$ python3 -q
>>> import numpy as np
>>> from numpy import linalg as LA
>>> np.set_printoptions(precision=2, suppress=True, linewidth=140, legacy="1.25")
>>> tidy = lambda a: np.round(a, 2) + 0
>>> m1 = np.loadtxt("run19.csv", delimiter=",")
>>> print(m1)
[[ 4.  1.  4.  1.  4.  1.]
 [ 4. -2.  4. -2.  4. -2.]
 [ 1.  3.  1.  3.  1.  3.]
 [ 4.  1.  4.  1.  4.  1.]
 [ 4. -2.  4. -2.  4. -2.]
 [ 1.  3.  1.  3.  1.  3.]]
>>> # rows and columns are dependent
>>> f, v = m1[4], m1[2]
>>> print(f @ v)
-6.0
>>> print(f @ f)
60.0
>>> p = (f @ v) / (f @ f) * f
>>> print(LA.matrix_rank(np.outer(f, v)))
1
>>> print((v - p) @ f)
0.0
>>> print(p)
[-0.4  0.2 -0.4  0.2 -0.4  0.2]
>>> print((m1 - m1.T) / 2)
[[ 0.  -1.5  1.5 -1.5  0.   0. ]
 [ 1.5  0.   0.5 -1.5  3.  -2.5]
 [-1.5 -0.5  0.  -0.5 -1.5  1. ]
 [ 1.5  1.5  0.5  0.   3.  -1. ]
 [ 0.  -3.   1.5 -3.   0.  -1.5]
 [ 0.   2.5 -1.   1.   1.5  0. ]]
>>> print(tidy(LA.det(m1)))
0.0
>>> print((m1 + m1.T) / 2)
[[ 4.   2.5  2.5  2.5  4.   1. ]
 [ 2.5 -2.   3.5 -0.5  1.   0.5]
 [ 2.5  3.5  1.   3.5  2.5  2. ]
 [ 2.5 -0.5  3.5  1.   1.   2. ]
 [ 4.   1.   2.5  1.   4.  -0.5]
 [ 1.   0.5  2.   2.  -0.5  3. ]]
>>> print(tidy(np.sort(np.abs(LA.eigvals(m1)))))
[ 0.  0.  0.  0.  0. 11.]
>>> m1.inv()
Traceback (most recent call last):
  File "<python-input-18>", line 1, in <module>
    m1.inv()
    ^^^^^^
AttributeError: 'numpy.ndarray' object has no attribute 'inv'
>>> rk = LA.matrix_rank(m1)
>>> print(rk)
2
>>> N = LA.svd(m1)[2][rk:].T
>>> print(tidy(N @ N.T))
[[ 0.67  0.   -0.33  0.   -0.33  0.  ]
 [ 0.    0.67  0.   -0.33  0.   -0.33]
 [-0.33  0.    0.67  0.   -0.33  0.  ]
 [ 0.   -0.33  0.    0.67  0.   -0.33]
 [-0.33  0.   -0.33  0.    0.67  0.  ]
 [ 0.   -0.33  0.   -0.33  0.    0.67]]
>>> print(tidy(m1 @ N))
[[0. 0. 0. 0.]
 [0. 0. 0. 0.]
 [0. 0. 0. 0.]
 [0. 0. 0. 0.]
 [0. 0. 0. 0.]
 [0. 0. 0. 0.]]
>>> print(LA.matrix_rank(m1.T @ m1), LA.matrix_rank(m1 @ m1.T))
2 2
>>> print([int(LA.matrix_rank(np.delete(m1, i, axis=0))) for i in range(6)])
[2, 2, 2, 2, 2, 2]
>>> U, sv, Vt = LA.svd(m1, full_matrices=False)
>>> print(U.shape, sv.shape, Vt.shape)
(6, 6) (6,) (6, 6)
>>> print(tidy(sv))
[14.08  9.15  0.    0.    0.    0.  ]
>>> print(tidy(sv / sv[0]))
[1.   0.65 0.   0.   0.   0.  ]
>>> print(tidy(np.cumsum(sv ** 2) / np.sum(sv ** 2)))
[0.7 1.  1.  1.  1.  1. ]
>>> print(np.abs(U[:, 0]).round(6).argmax())
1
>>> print(tidy(np.abs(Vt[0])))
[0.58 0.03 0.58 0.03 0.58 0.03]
>>> print(tidy(U.T @ U))
[[1. 0. 0. 0. 0. 0.]
 [0. 1. 0. 0. 0. 0.]
 [0. 0. 1. 0. 0. 0.]
 [0. 0. 0. 1. 0. 0.]
 [0. 0. 0. 0. 1. 0.]
 [0. 0. 0. 0. 0. 1.]]
>>> print(tidy(Vt @ Vt.T))
[[1. 0. 0. 0. 0. 0.]
 [0. 1. 0. 0. 0. 0.]
 [0. 0. 1. 0. 0. 0.]
 [0. 0. 0. 1. 0. 0.]
 [0. 0. 0. 0. 1. 0.]
 [0. 0. 0. 0. 0. 1.]]
>>> print(tidy(U.T @ m1 @ Vt.T))
[[14.08  0.    0.    0.    0.    0.  ]
 [ 0.    9.15  0.    0.    0.    0.  ]
 [ 0.    0.    0.    0.    0.    0.  ]
 [ 0.    0.    0.    0.    0.    0.  ]
 [ 0.    0.    0.    0.    0.    0.  ]
 [ 0.    0.    0.    0.    0.    0.  ]]
>>> print((sv > 1e-8).sum())
2
>>> rng = np.random.default_rng(439)
>>> labels = rng.permutation(6)
>>> print(labels)
[0 4 1 2 5 3]
>>> M2 = m1[labels][:, labels]
>>> print(np.trace(M2))
11.0
>>> print(np.diag(M2))
[ 4.  4. -2.  1.  3.  1.]
>>> f = np.array([1, 2, -2, 1, 3, -1, -3, -1, -1, -2, 2, -1, -3, 3, 0, -3])
>>> v = np.array([-1, 1, 0, 2, 3, 1, 2, 3, 1, 1, 2, -1, 1])
>>> J = f[:, None] + v[None, :]
>>> print(J)
[[ 0  2  1  3  4  2  3  4  2  2  3  0  2]
 [ 1  3  2  4  5  3  4  5  3  3  4  1  3]
 [-3 -1 -2  0  1 -1  0  1 -1 -1  0 -3 -1]
 [ 0  2  1  3  4  2  3  4  2  2  3  0  2]
 [ 2  4  3  5  6  4  5  6  4  4  5  2  4]
 [-2  0 -1  1  2  0  1  2  0  0  1 -2  0]
 [-4 -2 -3 -1  0 -2 -1  0 -2 -2 -1 -4 -2]
 [-2  0 -1  1  2  0  1  2  0  0  1 -2  0]
 [-2  0 -1  1  2  0  1  2  0  0  1 -2  0]
 [-3 -1 -2  0  1 -1  0  1 -1 -1  0 -3 -1]
 [ 1  3  2  4  5  3  4  5  3  3  4  1  3]
 [-2  0 -1  1  2  0  1  2  0  0  1 -2  0]
 [-4 -2 -3 -1  0 -2 -1  0 -2 -2 -1 -4 -2]
 [ 2  4  3  5  6  4  5  6  4  4  5  2  4]
 [-1  1  0  2  3  1  2  3  1  1  2 -1  1]
 [-4 -2 -3 -1  0 -2 -1  0 -2 -2 -1 -4 -2]]
>>> print(np.abs(np.diag(LA.qr(J)[1])) > 1e-9)
[ True  True False False False False False False False False False False False]
>>> print(LA.lstsq(J[:-1].T, J[-1])[2])
2
>>> print(np.allclose(J[:-1].T @ LA.lstsq(J[:-1].T, J[-1])[0], J[-1]))
True
>>> print(np.unique(J.round(6), axis=0).shape)
(7, 13)
>>> print(tidy(np.trace(LA.pinv(J) @ J)))
2.0
>>> M2 = J / np.sqrt((J ** 2).mean(axis=1, keepdims=True))
>>> print(LA.matrix_rank(M2) == LA.matrix_rank(J))
True
>>> print(LA.matrix_rank(J - J.mean(axis=1, keepdims=True)))
1
>>> x0 = np.array([-1, 0, -1, 0, 3, 1, 2, 1, -3, -1, 3, -3, 1])
>>> print(np.einsum("ij,j->i", J, x0))
[26 28 20 26 30 22 18 22 22 20 28 22 18 30 24 18]
>>> print(J @ np.ones(13))
[ 28.  41. -11.  28.  54.   2. -24.   2.   2. -11.  41.   2. -24.  54.  15. -24.]
>>> print((J @ x0).argmax())
4
>>> print(LA.norm(J @ x0) <= LA.norm(J, 2) * LA.norm(x0) + 1e-9)
True
>>> U, sv, Vt = LA.svd(J)
>>> evecs = Vt[:(sv > 1e-8).sum()]
>>> x0 = J[6] + -2 * J[1] + rng.integers(2) * np.eye(13)[7]
>>> print(x0)
[ -6.  -8.  -7.  -9. -10.  -8.  -9.  -9.  -8.  -8.  -9.  -6.  -8.]
>>> print(LA.matrix_rank(np.vstack([J, x0])))
3
>>> print(tidy(np.diag(evecs.T @ evecs)))
[0.31 0.08 0.14 0.11 0.25 0.08 0.11 0.25 0.08 0.08 0.11 0.31 0.08]
>>> x0 = np.array([2, 1, -9, 0, 9, 7, 6, 4, -1, -3, -6, 8, -2])
>>> h = np.maximum(J @ x0, 0)
>>> print(tidy(np.tanh(J @ x0)))
[ 1.    1.   -0.76  1.    1.    1.   -1.    1.    1.   -0.76  1.    1.   -1.    1.    1.   -1.  ]
>>> print(np.maximum(J @ x0, 0) - np.maximum(-J @ x0, 0))
[ 47  63  -1  47  79  15 -17  15  15  -1  63  15 -17  79  31 -17]
>>> print(J.T @ h)
[ 291 1229  760 1698 2167 1229 1698 2167 1229 1229 1698  291 1229]
>>> print(h)
[47 63  0 47 79 15  0 15 15  0 63 15  0 79 31  0]
>>> K = np.array([[3, 1, 2, 0, 3],
...     [3, 1, 0, 1, 0],
...     [0, 0, 2, 0, 3],
...     [3, 3, 2, 0, 2],
...     [3, 2, 0, 1, 1],
...     [3, 0, 3, 0, 2]])
>>> print(K)
[[3 1 2 0 3]
 [3 1 0 1 0]
 [0 0 2 0 3]
 [3 3 2 0 2]
 [3 2 0 1 1]
 [3 0 3 0 2]]
>>> U, sv, Vt = LA.svd(K, full_matrices=False)
>>> print((sv > 1e-8).sum())
5
>>> print(tidy(U.T @ U))
[[1. 0. 0. 0. 0.]
 [0. 1. 0. 0. 0.]
 [0. 0. 1. 0. 0.]
 [0. 0. 0. 1. 0.]
 [0. 0. 0. 0. 1.]]
>>> print(tidy(np.sqrt((sv ** 2).sum())), tidy(LA.norm(K)))
10.49 10.49
>>> print(tidy(Vt @ Vt.T))
[[1. 0. 0. 0. 0.]
 [0. 1. 0. 0. 0.]
 [0. 0. 1. 0. 0.]
 [0. 0. 0. 1. 0.]
 [0. 0. 0. 0. 1.]]
>>> print(np.allclose(U * sv @ Vt, K))
True
>>> E = np.load("m.npy")
>>> print(E)
[[ 5.67  3.74 -2.06  1.43  1.74 -8.43 -1.16 -5.22  0.14 -5.7   4.28 -5.07  4.57 -6.15]
 [ 3.49  1.49 -1.71  3.68  3.51 -6.03 -0.2  -5.03  2.42 -4.76  2.66 -3.96  4.3  -3.79]
 [-1.54  0.52 -6.19  2.67  2.77 -4.58  2.07  1.6   1.67 -2.03 -6.04  3.64 -2.14 -1.13]
 [-1.84  0.68 -4.92  1.8   2.81 -7.45  2.53  2.6   2.53 -1.22 -2.6   3.58  0.19  0.23]
 [-3.54 -2.32 -3.26 -0.89 -3.65  6.07  3.5  -1.44  0.49  2.01  1.34  3.3   6.59  1.79]
 [-3.63 -1.44 -2.45 -2.09 -4.36  3.83  3.64  0.06 -0.31  1.07  0.77  5.16  4.18  2.84]
 [-1.95 -1.61 -3.57 -1.3  -3.67  4.2   2.61  0.34  1.36  1.88  3.26  3.16  6.94  3.03]
 [ 4.76  4.12  0.92  0.13  1.3  -6.42 -0.62 -4.27  0.81 -3.57  3.24 -4.34  3.66 -4.71]
 [-1.41  1.19 -4.14  2.86  2.82 -5.27  2.2   1.09  0.48 -2.67 -3.43  2.89 -1.53 -1.28]
 [-1.89 -2.08 -3.7  -1.07 -5.06  4.48  2.44  1.39  0.39  2.33  1.03  2.74  6.66  1.87]
 [ 4.29  4.34 -0.74  2.46  2.48 -9.27 -1.06 -4.69  1.66 -3.98  0.18 -2.93  3.13 -3.92]
 [ 4.4   2.43 -2.37  2.35  1.74 -8.87  0.86 -5.2   1.53 -4.14  2.77 -5.28  4.2  -5.62]
 [-2.29  0.13 -5.04  2.89  5.76 -5.28  3.71  2.71  3.86 -0.29 -3.46  1.61 -1.62 -2.23]
 [-3.09 -2.28 -5.14  0.05 -4.2   4.76  3.44  0.13  0.65  0.34  3.42  4.22  5.96  2.25]
 [ 3.69  4.38  0.49  0.37  1.22 -9.2  -0.76 -8.47  0.27 -4.87  3.96 -4.83  3.15 -4.92]
 [ 4.75  3.41 -1.37  2.41  1.77 -6.47 -1.08 -5.06  2.42 -3.75  5.48 -3.42  4.46 -4.43]
 [-2.32  0.82 -4.66  4.24  2.8  -5.55  2.14  2.63  3.61 -1.44 -3.84  3.08 -2.2  -1.56]
 [-2.47  2.26 -4.72  5.51  2.14 -6.2   2.87  1.5  -0.19 -1.78 -3.83  3.83 -0.51 -1.29]
 [ 3.28  4.36  0.63  0.74  2.15 -6.84 -1.21 -7.21  0.53 -3.76  3.55 -4.34  4.09 -2.57]
 [-1.14 -0.22 -5.52  3.66  3.52 -5.42  2.78  0.68  2.64 -0.3  -4.95  3.26 -1.36 -0.33]
 [-1.55 -1.79 -2.51  0.78 -2.84  3.46  4.17  0.32  0.42  1.93  1.02  2.69  8.41  1.08]
 [ 3.94  4.92 -0.29  1.88  1.51 -8.85 -0.22 -6.67  0.6  -4.94  2.9  -3.65  4.53 -3.85]
 [ 2.58  4.3  -0.35  2.42  3.68 -6.42 -0.92 -7.39  0.53 -5.18  2.26 -4.83  4.74 -4.58]
 [-3.49 -1.82 -3.55  0.   -4.3   3.77  5.46  1.41  1.23  2.37  0.99  5.1   5.52  1.48]
 [-2.74 -2.46 -1.05 -1.01 -3.35  4.19  2.32  0.1   1.07  1.53  3.03  1.53  7.49  0.72]
 [ 4.32  2.89 -0.77  1.1   1.16 -7.92  0.1  -6.28  0.72 -5.66  3.69 -5.23  5.   -4.14]
 [ 4.04  2.74 -0.08  2.72  1.09 -9.25 -0.74 -6.95  0.69 -4.63  3.92 -4.16  4.05 -4.95]
 [-2.47  1.96 -4.05  2.96  0.96 -5.18  3.43  0.67  3.84 -0.7  -4.07  5.75 -0.2   0.08]
 [ 0.92  1.34 -5.22  2.97  2.3  -3.43  1.63  2.65  0.65 -0.32 -3.55  4.63 -1.54 -1.72]
 [-1.9  -2.02 -1.63  0.02 -5.2   3.57  4.3  -0.4   0.06  2.36  1.87  4.54  6.67  0.77]
 [-1.65 -1.38 -4.08  0.   -3.72  3.67  2.55  0.41  0.1   1.68  3.4   4.06  6.61  0.96]
 [-2.26  0.88 -7.49  2.64  1.28 -3.86  2.83  0.86  2.09 -0.42 -4.33  5.57 -1.06  0.56]
 [ 5.63  3.55 -2.16  3.88  2.47 -7.95 -1.4  -7.24  0.55 -5.03  2.63 -4.03  4.61 -3.77]
 [-0.26  2.83 -3.31  3.52  1.82 -5.69  3.81  3.16  1.69 -1.74 -4.47  5.15 -1.27 -2.14]
 [-3.08  2.59 -4.91  4.46  3.51 -4.12  2.24  2.    0.38 -1.22 -4.45  4.03 -0.1  -1.14]
 [-2.95 -2.87 -3.96 -2.09 -4.71  3.88  3.29  2.79  2.06  0.71  0.81  3.13  6.36  2.03]
 [-3.61 -1.53 -4.51 -1.1  -4.25  5.79  3.52 -1.63  0.65  1.52  0.18  2.38  6.02  2.5 ]
 [ 2.8   1.34 -2.17  0.94  2.07 -7.68 -0.2  -5.54  1.92 -3.91  0.79 -5.89  3.21 -4.39]
 [-2.67  0.85 -5.51  2.52  2.71 -6.64  1.72  2.85  2.29 -2.63 -3.3   3.23 -2.14 -2.35]
 [-4.1  -1.94 -2.83 -0.45 -4.42  3.46  2.78  2.45  4.14  0.04  0.83  3.45  5.94  1.35]
 [ 5.03  4.62 -1.42  1.22  2.34 -9.42  1.   -8.2   2.39 -3.49  2.42 -3.62  3.37 -2.71]
 [ 2.13  4.84 -1.03  1.72  1.23 -9.29  0.08 -7.7  -0.08 -4.06  4.06 -4.15  3.52 -5.4 ]
 [-4.32 -0.94 -2.85 -1.62 -4.93  2.43  4.29  3.08  0.36  1.59  2.8   4.13  5.99  1.14]
 [ 3.47  4.27 -1.74  1.65  0.08 -8.06 -0.12 -7.28  0.29 -4.42  2.41 -4.78  3.02 -3.34]
 [-2.21 -1.82 -4.18 -0.3  -1.66  2.9   2.76  1.34 -1.74  4.73 -0.8   3.22  5.56  1.03]
 [-0.1   0.91 -3.42  3.61  3.7  -6.43  2.93  0.27  0.95 -0.53 -3.43  4.02 -1.27 -2.17]]
>>> cen = (E - E.mean(axis=0)) / E.std(axis=0)
>>> print(np.argwhere(np.abs(cen) > 2))
[[ 2 10]
 [12  8]
 [17  3]
 [27  8]
 [31  2]
 [39  8]
 [44  8]
 [44  9]]
>>> b = LA.lstsq(np.delete(cen, 6, axis=1), cen[:, 6])[0]
>>> print(tidy(b))
[-0.39 -0.2   0.   -0.03 -0.17 -0.4  -0.21  0.08  0.34 -0.18  0.69  0.26 -0.3 ]
>>> print(np.abs(b).argmax())
10
